$ python3 -q
>>> import numpy as np
>>> import numpy.linalg as la
>>> np.set_printoptions(precision=3, suppress=True, linewidth=200, floatmode="fixed")
>>> mat = np.loadtxt("test14.csv", delimiter=",")
>>> print(mat)
[[ 0.000  2.000  3.000 -2.000  2.000  0.000  0.000 -3.000  3.000]
 [ 1.000  0.000  2.000  3.000  2.000  0.000  1.000  2.000 -2.000]
 [-2.000  0.000  3.000 -3.000  3.000  2.000  1.000 -1.000 -2.000]
 [-2.000 -1.000  1.000 -2.000 -1.000 -2.000 -3.000 -3.000 -2.000]
 [-1.000 -3.000  3.000  1.000 -1.000  3.000  2.000  0.000  1.000]
 [-3.000  2.000 -1.000  0.000  1.000  0.000 -3.000  0.000  3.000]
 [ 0.000  3.000 -2.000  3.000 -2.000  1.000  0.000 -1.000  3.000]
 [-3.000  0.000  3.000 -1.000 -3.000 -3.000  3.000  0.000  2.000]
 [ 2.000 -2.000  3.000  1.000 -1.000  2.000 -3.000 -3.000 -2.000]
 [-1.000  1.000 -3.000  1.000  3.000  3.000 -2.000  0.000  1.000]
 [-3.000  2.000 -1.000  0.000  1.000  0.000 -3.000  0.000  3.000]]
>>> t3 = np.stack([mat, -2 * mat, mat[::-1]])
>>> print(la.matrix_rank(t3))
[9 9 9]
>>> print(t3.sum(axis=0))
[[-3.000  0.000 -4.000  2.000 -1.000  0.000 -3.000  3.000  0.000]
 [-2.000  1.000 -5.000 -2.000  1.000  3.000 -3.000 -2.000  3.000]
 [ 4.000 -2.000  0.000  4.000 -4.000  0.000 -4.000 -2.000  0.000]
 [-1.000  1.000  2.000  1.000 -2.000 -1.000  6.000  3.000  4.000]
 [ 1.000  6.000 -5.000  2.000 -1.000 -2.000 -2.000 -1.000  2.000]
 [ 0.000  0.000  0.000  0.000  0.000  0.000  0.000  0.000  0.000]
 [-1.000 -6.000  5.000 -2.000  1.000  2.000  2.000  1.000 -2.000]
 [ 1.000 -1.000 -2.000 -1.000  2.000  1.000 -6.000 -3.000 -4.000]
 [-4.000  2.000  0.000 -4.000  4.000  0.000  4.000  2.000  0.000]
 [ 2.000 -1.000  5.000  2.000 -1.000 -3.000  3.000  2.000 -3.000]
 [ 3.000  0.000  4.000 -2.000  1.000  0.000  3.000 -3.000  0.000]]
>>> print((t3 @ mat.T).shape)
(3, 11, 11)
>>> print(la.norm(t3, axis=(1, 2)))
[20.298 40.596 20.298]
>>> print(np.einsum("bij,cij->bc", t3, t3))
[[ 412.000 -824.000   73.000]
 [-824.000 1648.000 -146.000]
 [  73.000 -146.000  412.000]]
>>> x0 = np.array([2, 2, -1, 0, 0, -3, -3, -3, -1])
>>> rhs = mat @ x0
>>> b, lr = np.zeros(9), 1 / la.norm(mat, 2) ** 2
>>> for i in range(4):
...     b -= lr * mat.T @ (mat @ b - rhs)
...     if i % 1 == 0: print(i, round(la.norm(mat @ b - rhs), 3))
... 
0 22.73
1 15.049
2 10.717
3 8.057
>>> print(round(la.cond(mat), 3))
9.239
>>> print(b)
[ 1.315  1.305 -1.101 -0.494 -0.429 -1.986 -3.099 -2.089 -0.761]
>>> Q, evecs = la.qr(mat[:, :3])[0], la.qr(mat[:, 3:])[0]
>>> sig = la.svd(Q.T @ evecs, compute_uv=False)
>>> print((sig > 0.9).sum())
0
>>> print(np.round(la.norm(Q @ Q.T - evecs @ evecs.T, 2), 3))
1.0
>>> basis = 3 * np.array([[0.0, -0.1, 0.7, 2.2, -0.8, -0.7, -0.6, -0.6, 0.5, 0.7],
...     [0.8, 1.0, 0.2, -0.1, 0.6, 0.7, 0.5, -0.8, -0.1, -0.8],
...     [-2.0, 1.2, -0.3, 1.4, 1.1, 1.0, 0.5, 0.0, 1.7, 1.8]])
>>> rng = np.random.default_rng(636)
>>> lab = rng.integers(0, 3, 38)
>>> F = basis[lab] + rng.normal(size=(38, 10))
>>> print(F)
[[-0.700  0.289  2.562  8.007 -2.417 -1.791 -2.659 -0.091  0.869  3.591]
 [ 1.554  2.774  1.909 -1.142  2.048  1.847  0.205 -3.324 -0.721 -3.637]
 [ 1.383  0.681  2.071 -1.551  2.020  2.717  2.082 -1.909 -0.190 -3.489]
 [-0.343 -0.694  1.079  6.954 -3.869 -3.096 -0.261 -1.520  0.932  2.837]
 [-0.934  1.274  0.763  6.267 -3.268 -1.827 -1.082 -1.981  0.559  3.231]
 [-0.403 -0.818  3.418  7.044 -1.509 -3.141 -2.329 -2.175  1.256  1.566]
 [ 0.126  0.538  0.497  7.093 -1.391 -3.746 -3.022 -2.663  1.104  1.713]
 [ 1.451  4.966  1.395  0.231  1.427  3.205  0.456 -1.879  1.103 -3.049]
 [ 1.116  3.702  0.633 -1.856  1.631  2.571  0.038 -4.148 -1.911 -3.096]
 [ 3.392  2.212  3.365  0.370  2.213  2.346 -0.106 -1.152 -0.177 -1.068]
 [ 0.101 -0.008  4.598  6.076 -2.246 -1.535 -1.245 -2.284  1.569  3.105]
 [ 5.037  2.790  0.121  1.306  0.775  4.012  1.163 -2.535 -1.227 -2.012]
 [-5.938  3.865 -0.770  3.313  2.858  4.036  0.515 -0.409  4.686  4.394]
 [-0.772  0.645  2.158  7.490 -3.658 -1.669 -3.025 -2.955 -0.495  3.646]
 [ 0.349  0.658  2.373  5.462 -2.914 -1.792 -2.531 -1.219  2.602  1.937]
 [-5.733  2.510 -0.336  2.208  0.667  1.786  2.539 -0.428  5.131  6.097]
 [ 3.217  0.907  0.979  5.574 -0.767 -2.103 -0.808 -1.905  2.529  0.623]
 [-6.743  3.615 -0.698  3.573  2.982  3.047  2.526  1.092  4.480  5.934]
 [-6.394  2.981 -0.299  4.136  3.701  1.999  1.363  1.791  3.885  5.193]
 [ 4.001  2.631  1.281  1.238  2.844  1.280  2.225 -2.023 -1.799 -3.114]
 [-0.123 -1.970  2.695  6.571 -1.457 -2.602 -1.777 -0.596  1.440  1.538]
 [ 1.538 -1.961  2.520  7.505  0.221 -3.238 -2.549 -3.535  0.312  2.380]
 [-7.285  3.549 -2.259  5.437  4.465  0.868  2.776  0.661  7.381  4.741]
 [-4.448  2.995 -0.712  3.725  2.901  4.245  2.134 -0.713  3.695  6.299]
 [-0.693  0.535  2.770  7.868 -2.415 -3.698 -4.608 -1.105  2.797  1.228]
 [ 1.068 -0.884  0.972  7.652 -3.274 -3.579 -2.187 -2.910  1.882  2.143]
 [ 1.250 -0.998  1.416  5.800 -1.572 -1.763 -2.048 -2.693  1.774  1.482]
 [-6.529  3.232 -2.357  4.208  2.700  1.576  2.129  1.632  4.372  5.793]
 [-6.208  5.450  1.253  2.833  2.975  0.821  1.256  0.159  6.057  4.532]
 [-0.154  0.504  2.283  7.353 -0.089 -2.758 -2.325 -1.201  1.021  1.842]
 [-6.944  2.638 -0.627  4.880  2.975  3.441  2.932 -0.238  5.156  5.644]
 [-5.394  3.293 -0.475  4.713  4.472  3.170  0.319  0.018  6.233  3.950]
 [-6.051  4.516  0.535  4.882  3.227  4.365 -0.189  0.467  5.732  4.602]
 [-0.677 -2.170  1.287  6.075 -2.225 -2.554 -2.987 -1.128  1.413  1.217]
 [ 0.626 -0.740  2.388  7.886 -1.445 -2.469 -2.145 -1.244  0.511  1.021]
 [ 2.395  2.503  1.096  0.825  1.823  1.358  1.498 -3.473 -0.521 -0.767]
 [ 2.203  3.129 -1.205  0.268  3.867  2.060  1.582 -3.580 -0.352 -1.603]
 [ 1.055  4.421  0.760 -0.411  3.945  1.180  2.313 -3.235  0.380 -1.140]]
>>> other = np.c_[F[:, :8] @ np.array([[8, 9, 2, -6, 2, 9, 8, 6],
...     [7, -2, -9, 3, -3, 9, -5, 9],
...     [1, -3, -2, 8, -5, 7, 3, 3],
...     [-2, 5, -8, -9, 3, -2, -3, 5],
...     [-8, 8, -7, -5, -9, 9, 7, 9],
...     [8, 9, -9, -8, -8, -3, -6, -1],
...     [6, 1, -1, -4, -6, -7, 7, 7],
...     [6, 6, -1, 6, 4, -7, 4, -8]]), np.array([3, 1, -3, 3, 0, 0, 0, 1, -3, 3, 0, 2, 2, -3, 2, -2, 3, -2, 2, 2, 0, -3, 1, 1, -2, -1, 2, -2, 3, -2, 1, -3, -2, 3, -2, -3, 2, 1])]
>>> print(other)
[[ -28.516  -13.186  -37.397  -10.001   60.613    1.094  -48.533    8.278    3.000]
 [  15.726   10.270  -44.384  -21.234  -65.924   89.334   -0.898   78.924    1.000]
 [  27.618   28.366  -33.872  -27.353  -74.329   44.989   23.297   58.194   -3.000]
 [ -24.934  -38.354    4.495  -17.942   71.937  -28.747  -33.310    8.311    3.000]
 [ -17.169  -37.466  -22.610  -17.468   51.894   -6.618  -57.761   20.177    0.000]
 [ -59.712  -32.750  -13.294   -7.149   49.673   26.215  -26.729   26.353    0.000]
 [ -61.859  -29.813  -13.188  -25.974   67.401   33.784  -40.538   33.935    0.000]
 [  52.992   29.548  -83.849  -30.602  -67.018   80.244  -23.287   86.608    1.000]
 [  22.044    2.799  -47.954  -27.586  -69.684   87.240  -22.449   78.193   -3.000]
 [  38.758   49.660  -58.160  -26.450  -58.233   94.929   21.128   78.248    3.000]
 [ -22.284  -29.215  -24.465   -3.754   26.282   29.972  -27.943   35.597    0.000]
 [  75.000   74.177  -65.887  -88.464  -51.174   73.232    2.148   93.615    2.000]
 [ -17.778   14.953 -128.061  -39.845  -72.420  -17.805  -81.321   41.972    2.000]
 [ -34.449  -42.297  -24.984  -17.573   60.797   12.930  -73.984   16.315   -3.000]
 [ -14.678  -27.270  -13.383    1.421   54.125   20.144  -42.006   10.037    2.000]
 [ -11.434  -23.186  -73.904  -10.979  -47.929  -49.913  -56.034   23.632   -2.000]
 [  -5.050   14.771  -21.266  -46.451   36.497   51.223    1.391   63.054    3.000]
 [ -14.255   12.397 -125.127  -29.277  -72.119  -47.823  -60.195   40.583   -2.000]
 [ -33.542   17.774 -119.161  -21.512  -58.142  -35.845  -48.743   34.780    2.000]
 [  37.945   57.461  -59.779  -62.511  -59.853   86.517   38.688  113.792    2.000]
 [ -48.619  -12.822   -4.491  -11.119   54.101   -1.800  -12.167    4.303    0.000]
 [ -78.095   -3.405  -10.676  -48.714   43.941   53.116   -3.861   52.325   -3.000]
 [ -54.726   11.574 -128.007  -49.055  -58.759  -46.784  -50.998   62.105    1.000]
 [  -3.501   34.009 -124.163  -64.833  -78.866  -22.082  -56.950   59.267    1.000]
 [ -59.310  -40.112  -18.790   10.565   81.311   31.571  -54.910    6.850   -2.000]
 [ -44.994  -31.330    7.160  -33.858   82.461   10.110  -35.464   21.719   -1.000]
 [ -37.137   -8.654   -6.136  -37.358   45.585   24.911  -23.696   26.586    2.000]
 [ -26.800   10.595 -107.939  -32.699  -41.498  -61.345  -57.213   28.455   -2.000]
 [ -24.669  -22.965 -116.275   12.619  -66.779   10.695  -56.331   63.199    3.000]
 [ -52.639   -7.544  -39.271  -20.879   40.831   36.583  -24.118   42.527   -2.000]
 [ -27.577   14.784 -129.905  -54.917  -76.877  -55.311  -65.506   50.363    1.000]
 [ -38.393   34.593 -137.351  -52.861  -71.611   -3.272  -60.590   58.582   -3.000]
 [ -15.253   27.025 -155.030  -37.301  -74.646   -5.832  -87.088   49.978   -2.000]
 [ -58.784  -25.782    9.677  -10.093   70.810  -12.328  -34.606  -18.711    3.000]
 [ -42.081   -4.007  -24.230  -29.759   55.843   18.049  -23.084   28.094   -2.000]
 [  20.554   24.858  -49.536  -52.325  -55.873   76.264    8.668   97.623   -3.000]
 [  11.342   48.092  -67.098  -79.498  -73.248   81.635    9.020  111.565    2.000]
 [  13.317   21.405  -73.228  -41.117  -87.945   93.844   13.636  122.743    1.000]]
>>> print(la.norm(la.qr(F)[0].T @ other, axis=0) ** 2 / ((other ** 2).sum(axis=0) + 1e-12))
[1.000 1.000 1.000 1.000 1.000 1.000 1.000 1.000 0.219]
>>> print(np.round(la.norm(other - F @ la.lstsq(F, other)[0], axis=0), 3) + 0)
[ 0.000  0.000  0.000  0.000  0.000  0.000  0.000  0.000 11.555]
